$ python3 -q
>>> import numpy as np
>>> np.set_printoptions(precision=3, suppress=True, linewidth=140)
>>> M2 = np.array([[3, -2, -1], [3, 0, 2], [2, -3, -3], [0, 2, -2]])
>>> W2 = np.array([[4, -2, 4, 2], [-1, -1, -3, 4], [-5, 4, -2, 3]])
>>> rng = np.random.default_rng(5588)
>>> J = M2 @ W2 + 0.3 * rng.normal(size=(4, 4))
>>> J
array([[ 19.122,  -7.96 ,  19.979,  -5.372],
       [  1.82 ,   1.953,   8.291,  11.964],
       [ 26.391, -13.299,  22.612, -16.955],
       [  7.527, -10.057,  -1.893,   1.717]])
>>> Q, V = np.linalg.qr(J[:, :1])[0], np.linalg.qr(J[:, 1:])[0]
>>> s = np.linalg.svd(Q.T @ V, compute_uv=False)
>>> s
array([1.])
>>> round(float(np.linalg.norm(Q @ Q.T - V @ V.T, 2)), 3)
1.0
>>> (s > 0.9).sum()
np.int64(1)
>>> W = np.array([[3, 3, 3, 0, 0, 2],
...     [3, 3, 3, 0, 3, 1],
...     [2, 3, 0, 1, 0, 0],
...     [1, 2, 2, 1, 0, 2]])
>>> coef = np.array([-3, -2, 0, -2, 1, -1])
>>> hid = np.maximum(J @ W + coef, 0)
>>> (hid > 0).astype(int)
array([[1, 1, 1, 1, 0, 1],
       [1, 1, 1, 1, 1, 1],
       [1, 1, 1, 1, 0, 1],
       [0, 0, 0, 0, 0, 1]])
>>> np.linalg.matrix_rank(hid)
np.int64(4)
>>> W2 = np.array([[4, 1, -4],
...     [5, 2, -2],
...     [5, -5, -2],
...     [-1, 1, -1],
...     [1, 1, -3],
...     [2, -5, -2]])
>>> W @ W2
array([[ 46, -16, -28],
       [ 47,  -8, -35],
       [ 22,   9, -15],
       [ 27, -14, -17]])
>>> (hid @ W2).round(6).argmax(axis=1)
array([0, 0, 0, 0])
>>> K = np.array([[1.0, 2.0, 0.0, 0.0, 0.0],
...     [2.0, 3.0, 2.0, 0.0, 0.0],
...     [0.0, 2.0, -1.0, 2.0, 0.0],
...     [0.0, 0.0, 2.0, -1.0, 2.0],
...     [0.0, 0.0, 0.0, 2.0, 3.0]])
>>> K
array([[ 1.,  2.,  0.,  0.,  0.],
       [ 2.,  3.,  2.,  0.,  0.],
       [ 0.,  2., -1.,  2.,  0.],
       [ 0.,  0.,  2., -1.,  2.],
       [ 0.,  0.,  0.,  2.,  3.]])
>>> # symmetric, so the eigenvalues are real
>>> labels = rng.permutation(5)
>>> labels
array([2, 0, 3, 1, 4])
>>> M2 = K[labels][:, labels]
>>> np.diag(M2)
array([-1.,  1., -1.,  3.,  3.])
>>> np.trace(M2)
np.float64(5.0)
>>> np.round(np.linalg.det(M2), 3), np.round(np.linalg.det(K[labels]), 3)
(np.float64(33.0), np.float64(-33.0))
